$ python -q
>>> import numpy as np
>>> np.set_printoptions(precision=3, suppress=True, linewidth=100)
>>> K = np.load("x.npy")
>>> print(K)
[[  8.997 -11.212   5.311   3.84    3.532 -17.993  19.606]
 [  5.348  -7.979   2.918   3.118   1.743 -10.696  10.88 ]
 [  4.515  -7.122   2.406   2.904   1.313  -9.03    8.891]
 [  4.063  -6.63    2.136   2.776   1.077  -8.125   7.814]
 [  3.514  -6.      1.817   2.606   0.789  -7.028   6.514]
 [  3.409  -5.875   1.757   2.571   0.733  -6.817   6.265]
 [  2.8    -5.115   1.418   2.351   0.413  -5.6     4.837]
 [  2.613  -4.868   1.317   2.276   0.315  -5.226   4.402]
 [  2.409  -4.59    1.21    2.191   0.209  -4.818   3.932]
 [  2.278  -4.405   1.141   2.132   0.141  -4.556   3.631]
 [  1.738  -3.595   0.871   1.862  -0.129  -3.475   2.416]
 [  1.605  -3.381   0.808   1.786  -0.191  -3.211   2.127]
 [  1.525  -3.248   0.77    1.738  -0.228  -3.051   1.954]
 [  1.289  -2.839   0.662   1.584  -0.329  -2.579   1.457]
 [  0.875  -2.043   0.481   1.255  -0.467  -1.749   0.654]
 [  0.843  -1.978   0.468   1.226  -0.474  -1.687   0.599]
 [  0.578  -1.392   0.355   0.945  -0.499  -1.156   0.185]
 [  0.298  -0.707   0.222   0.554  -0.401  -0.596  -0.081]
 [  0.188  -0.431   0.155   0.364  -0.298  -0.376  -0.104]
 [  0.137  -0.304   0.119   0.268  -0.232  -0.273  -0.093]
 [ -0.15    0.251  -0.172  -0.294   0.337   0.3     0.184]
 [ -0.29    0.395  -0.363  -0.541   0.687   0.58    0.377]
 [ -0.367   0.443  -0.477  -0.662   0.882   0.735   0.478]
 [ -0.591   0.499  -0.822  -0.96    1.422   1.182   0.72 ]
 [ -0.697   0.497  -0.988  -1.08    1.662   1.394   0.808]
 [ -0.923   0.455  -1.344  -1.299   2.142   1.846   0.945]
 [ -1.067   0.412  -1.571  -1.419   2.427   2.134   1.002]
 [ -1.115   0.395  -1.646  -1.457   2.519   2.231   1.017]
 [ -1.17    0.376  -1.731  -1.499   2.621   2.34    1.031]
 [ -1.233   0.352  -1.83   -1.545   2.738   2.466   1.044]
 [ -2.515  -0.264  -3.765  -2.236   4.735   5.03    0.823]
 [ -2.523  -0.268  -3.777  -2.239   4.747   5.047   0.82 ]
 [ -3.646  -0.859  -5.4    -2.648   6.155   7.292   0.187]
 [ -3.808  -0.944  -5.629  -2.699   6.342   7.616   0.076]
 [ -4.892  -1.509  -7.149  -3.004   7.518   9.784  -0.764]
 [ -5.394  -1.767  -7.842  -3.129   8.025  10.788  -1.199]
 [ -6.279  -2.214  -9.051  -3.33    8.873  12.559  -2.021]
 [ -6.588  -2.368  -9.47   -3.395   9.157  13.177  -2.322]
 [ -8.313  -3.208 -11.778  -3.723  10.654  16.625  -4.11 ]]
>>> print(np.linalg.cond(K) > 100)
True
>>> print(np.round(np.linalg.norm(K, 2) / np.linalg.norm(K), 3))
0.868
>>> J = np.array([[0, 1, 1], [-2, 0, -1], [2, 0, -1], [0, -1, 0]])
>>> print(J)
[[ 0  1  1]
 [-2  0 -1]
 [ 2  0 -1]
 [ 0 -1  0]]
>>> B = np.c_[J[:, :1] @ np.array([[-1]]), np.array([0, 3, 3, 2])]
>>> print(B)
[[ 0  0]
 [ 2  3]
 [-2  3]
 [ 0  2]]
>>> print(np.linalg.norm(np.linalg.qr(J)[0].T @ B, axis=0) ** 2 / ((B ** 2).sum(axis=0) + 1e-12))
[1.    0.545]
>>> print(np.round(np.linalg.lstsq(J, B[:, 0])[0], 3) + 0)
[-1.  0.  0.]
>>> print(np.linalg.svd(B, compute_uv=False))
[4.69  2.828]
>>> print(np.linalg.norm(B, axis=0))
[2.828 4.69 ]
>>> print(J.shape)
(4, 3)
>>> np.zeros(4, 3)
Traceback (most recent call last):
  File "<python-input-15>", line 1, in <module>
    np.zeros(4, 3)
    ~~~~~~~~^^^^^^
TypeError: Cannot interpret '3' as a data type
>>> print(J - J[0])
[[ 0  0  0]
 [-2 -1 -2]
 [ 2 -1 -2]
 [ 0 -2 -1]]
>>> print(J.sum(axis=0))
[ 0  0 -1]
>>> print(np.count_nonzero(J))
7
>>> print(np.round(np.linalg.norm(J), 3))
3.606
>>> M = np.loadtxt("m.csv", delimiter=",")
>>> print(M)
[[ -8.    0.5  -1.4  -0.6]
 [ -4.    0.    0.2  -0.4]
 [-12.    0.5   0.6  -0.1]
 [ -1.    0.4   0.7   2. ]
 [  3.    0.5   0.1  -1.3]
 [ -5.    0.    1.6   0.5]
 [ -2.    0.1  -1.8  -0.2]
 [  2.   -0.2   0.4   0.6]
 [  1.    0.1  -0.2  -0.6]
 [ -9.   -0.6   0.1  -1.4]]
>>> # column 0 dominates
>>> C2 = np.cov(M, rowvar=False)
>>> print(C2.shape)
(4, 4)
>>> print(np.round(np.corrcoef(M[:, 0], M[:, 2])[0, 1], 3))
-0.019
>>> print(np.linalg.eigvalsh(C2)[::-1])
[25.196  1.356  0.61   0.114]
>>> data = np.loadtxt("test11.csv", delimiter=",")
>>> print(data)
[[-4.2 -0.9  1.2 -0.9 -0.2  1.2 -0.5 -0.1  0. ]
 [ 3.9 -2.3 -0.4  1.9 -0.7  1.7  2.8 -0.7  1.1]
 [-0.9  0.4 -0.7  0.9 -0.1 -0.5  0.4  0.   0. ]
 [-1.5 -0.1  0.8 -0.8 -1.3 -0.4  0.4  0.  -2. ]
 [-0.6  0.  -0.1  1.3  0.6  1.9 -0.5 -1.3 -1.3]]
>>> ang = np.radians(60)
>>> Rm = np.eye(9)
>>> Rm[5, 5] = Rm[4, 4] = np.cos(ang)
>>> Rm[5, 4], Rm[4, 5] = -np.sin(ang), np.sin(ang)
>>> print(Rm)
[[ 1.     0.     0.     0.     0.     0.     0.     0.     0.   ]
 [ 0.     1.     0.     0.     0.     0.     0.     0.     0.   ]
 [ 0.     0.     1.     0.     0.     0.     0.     0.     0.   ]
 [ 0.     0.     0.     1.     0.     0.     0.     0.     0.   ]
 [ 0.     0.     0.     0.     0.5    0.866  0.     0.     0.   ]
 [ 0.     0.     0.     0.    -0.866  0.5    0.     0.     0.   ]
 [ 0.     0.     0.     0.     0.     0.     1.     0.     0.   ]
 [ 0.     0.     0.     0.     0.     0.     0.     1.     0.   ]
 [ 0.     0.     0.     0.     0.     0.     0.     0.     1.   ]]
>>> B = data @ Rm.T
>>> print(np.abs(B - data).max(axis=0))
[0.    0.    0.    0.    1.822 1.47  0.    0.    0.   ]
>>> print(np.allclose(np.linalg.norm(data, axis=1), np.linalg.norm(B, axis=1)))
True
>>> x = np.array([-1, 2, 8, 9, 4, 5, -5, 8, 7])
>>> print(np.einsum("ij,j->i", data, x))
[ 10.8  -0.8  -0.7 -22.7   6.4]
>>> print(np.sign((data @ x).round(6)))
[ 1. -1. -1. -1.  1.]
>>> print(np.round(data @ np.ones(9), 3) + 0)
[-4.4  7.3 -0.5 -4.9  0. ]
>>> x @ data
Traceback (most recent call last):
  File "<python-input-41>", line 1, in <module>
    x @ data
    ~~^~~~~~
ValueError: matmul: Input operand 1 has a mismatch in its core dimension 0, with gufunc signature (n?,k),(k,m?)->(n?,m?) (size 5 is different from 9)
>>> print(data @ x)
[ 10.8  -0.8  -0.7 -22.7   6.4]
>>> C2 = data.T @ data
>>> print(np.round(np.linalg.eigvalsh(C2)[::-1], 3) + 0)
[50.326 15.422  7.602  5.685  2.495  0.     0.     0.     0.   ]
>>> print(np.diag(C2))
[36.27  6.27  2.74  7.56  2.59  8.35  8.66  2.19  6.9 ]
>>> print(np.trace(C2), (data ** 2).sum())
81.53 81.53
>>> print((data @ data.T).shape)
(5, 5)
>>> print(np.linalg.svd(data, compute_uv=False) ** 2)
[50.326 15.422  7.602  5.685  2.495]
>>> print(np.linalg.matrix_rank(C2))
5
>>> print(np.allclose(C2, C2.T))
True
>>> X = np.array([[0, 5, -1], [0, 0, -5], [5, -1, 5], [0, -1, -1]])
>>> X[2] = X[0]
>>> print(X)
[[ 0  5 -1]
 [ 0  0 -5]
 [ 0  5 -1]
 [ 0 -1 -1]]
>>> Uu, s, Vt = np.linalg.svd(X)
>>> vecs = Vt[:(s > 1e-8).sum()]
>>> rng = np.random.default_rng(96)
>>> x = X[2] + -1 * X[1] + rng.integers(2) * np.eye(3)[1]
>>> print(x)
[0. 6. 4.]
>>> print(np.round(vecs.T @ vecs, 3) + 0)
[[0. 0. 0.]
 [0. 1. 0.]
 [0. 0. 1.]]
>>> print(np.round(np.linalg.norm(x - vecs.T @ vecs @ x), 3))
0.0
>>> print(np.allclose(vecs.T @ vecs @ x, x))
True
